% python3 -q
>>> import numpy as np
>>> from numpy import linalg as LA
>>> np.set_printoptions(precision=2, suppress=True, linewidth=100, sign=" ")
>>> def rnd(a):
...     return np.round(a, 2) + 0
... 
>>> A = np.loadtxt("sample4.csv", delimiter=",")
>>> A
array([[ 0.,  0.,  1.,  0.,  0.,  0.,  0.,  0.,  0.],
       [ 0.,  0.,  0.,  0.,  0.,  0.,  0.,  1.,  0.],
       [ 0.,  0.,  0.,  0.,  0.,  0.,  0.,  0.,  1.],
       [ 0.,  0.,  0.,  0.,  0.,  0.,  1.,  0.,  0.],
       [ 0.,  0.,  0.,  1.,  0.,  0.,  0.,  0.,  0.],
       [ 0.,  0.,  0.,  0.,  0.,  1.,  0.,  0.,  0.],
       [ 0.,  0.,  0.,  0.,  1.,  0.,  0.,  0.,  0.],
       [ 0.,  1.,  0.,  0.,  0.,  0.,  0.,  0.,  0.],
       [ 1.,  0.,  0.,  0.,  0.,  0.,  0.,  0.,  0.]])
>>> f = np.array([2, 1])
>>> print(np.correlate(A[1], A[3], "full"))
[ 0.  0.  0.  0.  0.  0.  0.  0.  0.  1.  0.  0.  0.  0.  0.  0.  0.]
>>> np.convolve(A[1], f)
array([ 0.,  0.,  0.,  0.,  0.,  0.,  0.,  2.,  1.,  0.])
>>> print(rnd(LA.pinv(A)))
[[ 0.  0.  0.  0.  0.  0.  0.  0.  1.]
 [ 0.  0.  0.  0.  0.  0.  0.  1.  0.]
 [ 1.  0.  0.  0.  0.  0.  0.  0.  0.]
 [ 0.  0.  0.  0.  1.  0.  0.  0.  0.]
 [ 0.  0.  0.  0.  0.  0.  1.  0.  0.]
 [ 0.  0.  0.  0.  0.  1.  0.  0.  0.]
 [ 0.  0.  0.  1.  0.  0.  0.  0.  0.]
 [ 0.  1.  0.  0.  0.  0.  0.  0.  0.]
 [ 0.  0.  1.  0.  0.  0.  0.  0.  0.]]
>>> print(rnd(LA.svd(A, compute_uv=False)))
[ 1.  1.  1.  1.  1.  1.  1.  1.  1.]
>>> A.T @ A
array([[ 1.,  0.,  0.,  0.,  0.,  0.,  0.,  0.,  0.],
       [ 0.,  1.,  0.,  0.,  0.,  0.,  0.,  0.,  0.],
       [ 0.,  0.,  1.,  0.,  0.,  0.,  0.,  0.,  0.],
       [ 0.,  0.,  0.,  1.,  0.,  0.,  0.,  0.,  0.],
       [ 0.,  0.,  0.,  0.,  1.,  0.,  0.,  0.,  0.],
       [ 0.,  0.,  0.,  0.,  0.,  1.,  0.,  0.,  0.],
       [ 0.,  0.,  0.,  0.,  0.,  0.,  1.,  0.,  0.],
       [ 0.,  0.,  0.,  0.,  0.,  0.,  0.,  1.,  0.],
       [ 0.,  0.,  0.,  0.,  0.,  0.,  0.,  0.,  1.]])
>>> print(A[:, 3] @ A[:, 7])
0.0
